$ python3 -q
>>> import numpy as np
>>> import numpy.linalg as la
>>> np.set_printoptions(precision=2, suppress=True, linewidth=160, legacy="1.25")
>>> arr = np.load("layer8.npy")
>>> arr
array([[0.24, 0.18, 0.12, 0.29, 0.18],
       [0.08, 0.31, 0.15, 0.38, 0.08],
       [0.07, 0.27, 0.13, 0.2 , 0.33],
       [0.27, 0.27, 0.33, 0.07, 0.07],
       [0.25, 0.33, 0.  , 0.08, 0.33]])
>>> # rows sum to 1
>>> Q, evecs = la.qr(arr[:, :3])[0], la.qr(arr[:, 3:])[0]
>>> s = la.svd(Q.T @ evecs, compute_uv=False)
>>> np.degrees(np.arccos(s.clip(0, 1)))
array([19.82, 60.27])
>>> np.round(la.norm(Q @ Q.T - evecs @ evecs.T, 2), 2)
1.0
>>> A2 = la.inv(arr)
>>> np.round(la.inv(A2), 2) + 0
array([[0.24, 0.18, 0.12, 0.29, 0.18],
       [0.08, 0.31, 0.15, 0.38, 0.08],
       [0.07, 0.27, 0.13, 0.2 , 0.33],
       [0.27, 0.27, 0.33, 0.07, 0.07],
       [0.25, 0.33, 0.  , 0.08, 0.33]])
>>> (np.abs(A2) > 1e-9).astype(int)
array([[1, 1, 1, 1, 1],
       [1, 1, 1, 1, 1],
       [1, 1, 1, 1, 1],
       [1, 1, 1, 1, 1],
       [1, 1, 1, 1, 1]])
>>> A2 = np.array([[2, 1], [1, 3]])
>>> basis = np.kron(A2, arr)
>>> la.matrix_rank(basis)
10
>>> round(la.norm(basis, 2), 2), round(float(la.norm(A2, 2) * la.norm(arr, 2)), 2)
(3.69, 3.69)
>>> vec = np.array([2, 1, 0, 3, 0])
>>> rhs = arr @ vec
>>> beta, lr = np.zeros(5), 1 / la.norm(arr, 2) ** 2
>>> for i in range(50):
...     beta -= lr * arr.T @ (arr @ beta - rhs)
...     if i % 10 == 0: print(i, round(la.norm(arr @ beta - rhs), 2))
... 
0 0.55
10 0.3
20 0.2
30 0.15
40 0.11
>>> beta
array([1.6 , 1.11, 0.28, 2.85, 0.16])
>>> round(la.cond(arr), 2)
8.51
>>> K = np.load("test18.npy")
>>> K
array([[0, 0, 0, 1, 0, 0, 0, 1, 0],
       [0, 0, 0, 0, 1, 0, 0, 1, 1],
       [0, 0, 0, 1, 0, 0, 0, 0, 1],
       [1, 0, 1, 0, 0, 1, 0, 1, 0],
       [0, 1, 0, 0, 0, 0, 1, 0, 1],
       [0, 0, 0, 1, 0, 0, 0, 0, 0],
       [0, 0, 0, 0, 1, 0, 0, 0, 0],
       [1, 1, 0, 1, 0, 0, 0, 0, 0],
       [0, 1, 1, 0, 1, 0, 0, 0, 0]])
>>> la.matrix_rank(K, rtol=0.1)
8
>>> ev, evecs = la.eigvalsh(K)
Traceback (most recent call last):
  File "<python-input-26>", line 1, in <module>
    ev, evecs = la.eigvalsh(K)
    ^^^^^^^^^
ValueError: too many values to unpack (expected 2)
>>> ev, evecs = la.eigh(K)
>>> np.abs(evecs[:, -1])
array([0.31, 0.41, 0.29, 0.43, 0.33, 0.16, 0.12, 0.42, 0.38])
>>> (ev > 1e-8).sum(), (ev < -1e-8).sum()
(4, 4)
>>> np.round(evecs.T @ evecs, 2) + 0
array([[1., 0., 0., 0., 0., 0., 0., 0., 0.],
       [0., 1., 0., 0., 0., 0., 0., 0., 0.],
       [0., 0., 1., 0., 0., 0., 0., 0., 0.],
       [0., 0., 0., 1., 0., 0., 0., 0., 0.],
       [0., 0., 0., 0., 1., 0., 0., 0., 0.],
       [0., 0., 0., 0., 0., 1., 0., 0., 0.],
       [0., 0., 0., 0., 0., 0., 1., 0., 0.],
       [0., 0., 0., 0., 0., 0., 0., 1., 0.],
       [0., 0., 0., 0., 0., 0., 0., 0., 1.]])
>>> np.unique(ev.round(6) + 0, return_counts=True)[1]
array([1, 1, 1, 1, 1, 1, 1, 1, 1])
>>> M = np.loadtxt("block3.csv", delimiter=",")
>>> M
array([[-18.,   2.,  -4.,   4.,  18., -12.,  16.,   8.,  16.,   4.],
       [ -9.,   1.,  -2.,   2.,   9.,  -6.,   8.,   4.,   8.,   2.],
       [  0.,   0.,   0.,   0.,   0.,   0.,   0.,   0.,   0.,   0.],
       [  0.,   0.,   0.,   0.,   0.,   0.,   0.,   0.,   0.,   0.],
       [  0.,   0.,   0.,   0.,   0.,   0.,   0.,   0.,   0.,   0.],
       [-18.,   2.,  -4.,   4.,  18., -12.,  16.,   8.,  16.,   4.],
       [-18.,   2.,  -4.,   4.,  18., -12.,  16.,   8.,  16.,   4.],
       [-18.,   2.,  -4.,   4.,  18., -12.,  16.,   8.,  16.,   4.],
       [ -9.,   1.,  -2.,   2.,   9.,  -6.,   8.,   4.,   8.,   2.],
       [ -9.,   1.,  -2.,   2.,   9.,  -6.,   8.,   4.,   8.,   2.]])
>>> # row 3 repeats row 2
>>> np.unique(M.round(6), axis=0).shape
(3, 10)
>>> np.abs(np.diag(la.qr(M)[1])) > 1e-9
array([ True, False, False, False, False, False, False, False, False, False])
